>>> import numpy as np
>>> np.set_printoptions(suppress=True, linewidth=200)
>>> rnd = lambda a: np.round(a, 2) + 0
>>> m1 = np.load("data.npy")
>>> m1
array([[ 1,  0,  0,  0,  0,  0,  0],
       [ 3,  1,  0,  0,  0,  0,  0],
       [-2,  0,  1,  0,  0,  0,  0],
       [ 1, -3, -2,  1,  0,  0,  0],
       [ 3,  3,  3,  3,  1,  0,  0],
       [-3, -1,  3,  2,  3,  1,  0],
       [ 3,  2,  1, -3, -1,  2,  1]])
>>> # triangular, det is the product of the diagonal
>>> U, sig, Vh = np.linalg.svd(m1, full_matrices=False)
>>> rnd(np.sqrt((sig ** 2).sum())), rnd(np.linalg.norm(m1))
(np.float64(11.4), np.float64(11.4))
>>> rnd(U.T @ m1 @ Vh.T)
array([[7.59, 0.  , 0.  , 0.  , 0.  , 0.  , 0.  ],
       [0.  , 6.71, 0.  , 0.  , 0.  , 0.  , 0.  ],
       [0.  , 0.  , 4.41, 0.  , 0.  , 0.  , 0.  ],
       [0.  , 0.  , 0.  , 2.71, 0.  , 0.  , 0.  ],
       [0.  , 0.  , 0.  , 0.  , 0.77, 0.  , 0.  ],
       [0.  , 0.  , 0.  , 0.  , 0.  , 0.31, 0.  ],
       [0.  , 0.  , 0.  , 0.  , 0.  , 0.  , 0.01]])
>>> m1 @ m1
array([[ 1,  0,  0,  0,  0,  0,  0],
       [ 6,  1,  0,  0,  0,  0,  0],
       [-4,  0,  1,  0,  0,  0,  0],
       [-3, -6, -4,  1,  0,  0,  0],
       [12, -3,  0,  6,  1,  0,  0],
       [-4,  1, 11, 13,  6,  1,  0],
       [-2,  8, 11, -5,  4,  4,  1]])
>>> np.allclose(m1, m1.T)
False
>>> (m1 - m1.T) / 2
array([[ 0. , -1.5,  1. , -0.5, -1.5,  1.5, -1.5],
       [ 1.5,  0. ,  0. ,  1.5, -1.5,  0.5, -1. ],
       [-1. ,  0. ,  0. ,  1. , -1.5, -1.5, -0.5],
       [ 0.5, -1.5, -1. ,  0. , -1.5, -1. ,  1.5],
       [ 1.5,  1.5,  1.5,  1.5,  0. , -1.5,  0.5],
       [-1.5, -0.5,  1.5,  1. ,  1.5,  0. , -1. ],
       [ 1.5,  1. ,  0.5, -1.5, -0.5,  1. ,  0. ]])
>>> rnd(np.abs(np.linalg.eigvals(m1)).max())
np.float64(1.0)
>>> (m1 + m1.T) / 2
array([[ 1. ,  1.5, -1. ,  0.5,  1.5, -1.5,  1.5],
       [ 1.5,  1. ,  0. , -1.5,  1.5, -0.5,  1. ],
       [-1. ,  0. ,  1. , -1. ,  1.5,  1.5,  0.5],
       [ 0.5, -1.5, -1. ,  1. ,  1.5,  1. , -1.5],
       [ 1.5,  1.5,  1.5,  1.5,  1. ,  1.5, -0.5],
       [-1.5, -0.5,  1.5,  1. ,  1.5,  1. ,  1. ],
       [ 1.5,  1. ,  0.5, -1.5, -0.5,  1. ,  1. ]])
>>> np.linalg.matrix_power(m1, 3)
array([[  1,   0,   0,   0,   0,   0,   0],
       [  9,   1,   0,   0,   0,   0,   0],
       [ -6,   0,   1,   0,   0,   0,   0],
       [-12,  -9,  -6,   1,   0,   0,   0],
       [ 12, -18,  -9,   9,   1,   0,   0],
       [  5, -21,   6,  33,   9,   1,   0],
       [ -2,  33,  46,  12,  15,   6,   1]])
>>> assert m1 == m1.T
Traceback (most recent call last):
  File "<python-input-15>", line 1, in <module>
    assert m1 == m1.T
           ^^^^^^^^^^
ValueError: The truth value of an array with more than one element is ambiguous. Use a.any() or a.all()
>>> rnd(np.sort(np.abs(np.linalg.eigvals(m1))))
array([1., 1., 1., 1., 1., 1., 1.])
>>> np.trace(m1)
np.int64(7)
>>> U, sig, Vh = np.linalg.svd(m1)
>>> rnd(sig)
array([7.59, 6.71, 4.41, 2.71, 0.77, 0.31, 0.01])
>>> other = U[:, :6] @ np.diag(sig[:6]) @ Vh[:6]
>>> np.linalg.matrix_rank(m1, rtol=0.05)
np.int64(5)
>>> np.linalg.matrix_rank(other)
np.int64(6)
>>> rnd(np.linalg.norm(m1 - other) / np.linalg.norm(m1))
np.float64(0.0)
>>> rnd(other)
array([[ 1.,  0.,  0.,  0.,  0.,  0.,  0.],
       [ 3.,  1.,  0.,  0.,  0.,  0.,  0.],
       [-2.,  0.,  1.,  0.,  0.,  0.,  0.],
       [ 1., -3., -2.,  1.,  0.,  0.,  0.],
       [ 3.,  3.,  3.,  3.,  1.,  0.,  0.],
       [-3., -1.,  3.,  2.,  3.,  1.,  0.],
       [ 3.,  2.,  1., -3., -1.,  2.,  1.]])
>>> np.linalg.lstsq(other[:-1].T, other[-1])[2]
np.int32(6)
>>> np.abs(np.diag(np.linalg.qr(other)[1])) > 1e-9
array([ True,  True,  True,  True,  True,  True, False])
>>> def softmax(z):
...     e = np.exp(z - z.max(axis=-1, keepdims=True))
...     return e / e.sum(axis=-1, keepdims=True)
... 
>>> rnd(softmax(m1[3]))
array([0.32, 0.01, 0.02, 0.32, 0.12, 0.12, 0.12])
>>> rnd(softmax(m1[3] + 4))
array([0.32, 0.01, 0.02, 0.32, 0.12, 0.12, 0.12])
>>> rnd(softmax(m1).sum(axis=1))
array([1., 1., 1., 1., 1., 1., 1.])
>>> S = m1 @ m1.T / np.sqrt(7)
>>> rnd(softmax(S + np.triu(np.full(S.shape, -np.inf), 1)))
array([[1.  , 0.  , 0.  , 0.  , 0.  , 0.  , 0.  ],
       [0.07, 0.93, 0.  , 0.  , 0.  , 0.  , 0.  ],
       [0.07, 0.01, 0.92, 0.  , 0.  , 0.  , 0.  ],
       [0.  , 0.  , 0.  , 0.99, 0.  , 0.  , 0.  ],
       [0.  , 0.  , 0.  , 0.  , 1.  , 0.  , 0.  ],
       [0.  , 0.  , 0.  , 0.  , 0.  , 1.  , 0.  ],
       [0.  , 0.  , 0.  , 0.  , 0.  , 0.  , 1.  ]])
>>> softmax(S).round(6).argmax(axis=1)
array([1, 4, 5, 3, 4, 5, 6])
>>> rnd(softmax(S)[3] @ m1)
array([ 1.  , -2.97, -1.98,  0.99,  0.  ,  0.  ,  0.  ])
>>> W0 = np.array([[-3, 3, 0, -1, 3, -3, -2, 0],
...     [1, 3, -3, 0, -3, -3, 1, 3],
...     [0, -3, 1, 2, -1, -3, -2, -1]])
>>> W0[:, 0] = 4 * W0[:, 7]
>>> W0
array([[ 0,  3,  0, -1,  3, -3, -2,  0],
       [12,  3, -3,  0, -3, -3,  1,  3],
       [-4, -3,  1,  2, -1, -3, -2, -1]])
>>> blk = np.stack([m1, -1 * m1, m1[::-1]])
>>> rnd(np.linalg.det(blk))
array([ 1., -1., -1.])
>>> blk.sum(axis=0)
array([[ 3,  2,  1, -3, -1,  2,  1],
       [-3, -1,  3,  2,  3,  1,  0],
       [ 3,  3,  3,  3,  1,  0,  0],
       [ 1, -3, -2,  1,  0,  0,  0],
       [-2,  0,  1,  0,  0,  0,  0],
       [ 3,  1,  0,  0,  0,  0,  0],
       [ 1,  0,  0,  0,  0,  0,  0]])
>>> blk.shape
(3, 7, 7)
>>> np.linalg.matrix_rank(blk)
array([7, 7, 7])
>>> X = np.minimum.outer(np.arange(1, 4), np.arange(1, 4)) * 3
>>> X
array([[3, 3, 3],
       [3, 6, 6],
       [3, 6, 9]])
>>> r0 = np.array([1, 3, 2])
>>> other = X + np.outer(r0, np.eye(3)[0])
>>> other
array([[4., 3., 3.],
       [6., 6., 6.],
       [5., 6., 9.]])
>>> np.linalg.matrix_rank(other - X)
np.int64(1)
>>> th = np.radians(180)
>>> Rm = np.eye(3)
>>> Rm[2, 2] = Rm[0, 0] = np.cos(th)
>>> Rm[2, 0], Rm[0, 2] = -np.sin(th), np.sin(th)
>>> rnd(Rm)
array([[-1.,  0.,  0.],
       [ 0.,  1.,  0.],
       [ 0.,  0., -1.]])
>>> other = X @ Rm.T
>>> rnd(np.linalg.det(Rm)), np.trace(Rm)
(np.float64(1.0), np.float64(-1.0))
>>> rnd(np.linalg.svd(X, compute_uv=False)), rnd(np.linalg.svd(other, compute_uv=False))
(array([15.15,  1.93,  0.92]), array([15.15,  1.93,  0.92]))
>>> mat = np.loadtxt("out0.csv", delimiter=",")
>>> mat
array([[ 0.15,  2.25,  0.02,  0.91,  0.02,  0.  ,  1.27, -0.05, -0.06],
       [-0.04, -2.22,  0.04,  0.12,  0.05,  0.01,  0.63, -0.45,  0.  ],
       [-0.48,  0.92, -0.09,  1.3 ,  0.  ,  0.  ,  2.26, -0.75,  0.02],
       [ 0.12,  2.8 , -0.01,  1.04,  0.14,  0.02, -0.25,  0.07,  0.  ],
       [ 0.06,  1.16, -0.02, -1.02, -0.14,  0.  ,  0.32,  0.19,  0.  ],
       [-0.08,  1.81, -0.01, -0.01, -0.09,  0.02,  0.58,  0.91,  0.  ],
       [ 0.32,  2.45,  0.01,  0.43, -0.2 ,  0.02, -1.42,  0.52,  0.  ],
       [-0.12, -1.98, -0.01, -0.01, -0.01,  0.  , -0.21, -0.5 , -0.03],
       [-0.17,  5.86,  0.  ,  0.9 ,  0.05,  0.  ,  2.35, -0.23,  0.03],
       [-0.03,  2.24,  0.07,  0.43, -0.07,  0.03,  1.61, -0.19,  0.01],
       [ 0.22, -5.36,  0.  ,  0.43,  0.06,  0.01, -0.54, -0.07,  0.02]])
>>> G = mat.T @ mat
>>> rnd(np.linalg.eigvalsh(G)[::-1])
array([107.72,  15.32,   3.91,   1.04,   0.2 ,   0.07,   0.01,   0.01,   0.  ])
>>> np.linalg.matrix_rank(G)
np.int64(9)
>>> rnd(np.linalg.svd(mat, compute_uv=False) ** 2)
array([107.72,  15.32,   3.91,   1.04,   0.2 ,   0.07,   0.01,   0.01,   0.  ])
>>> rnd(np.trace(G)), rnd((mat ** 2).sum())
(np.float64(128.26), np.float64(128.26))
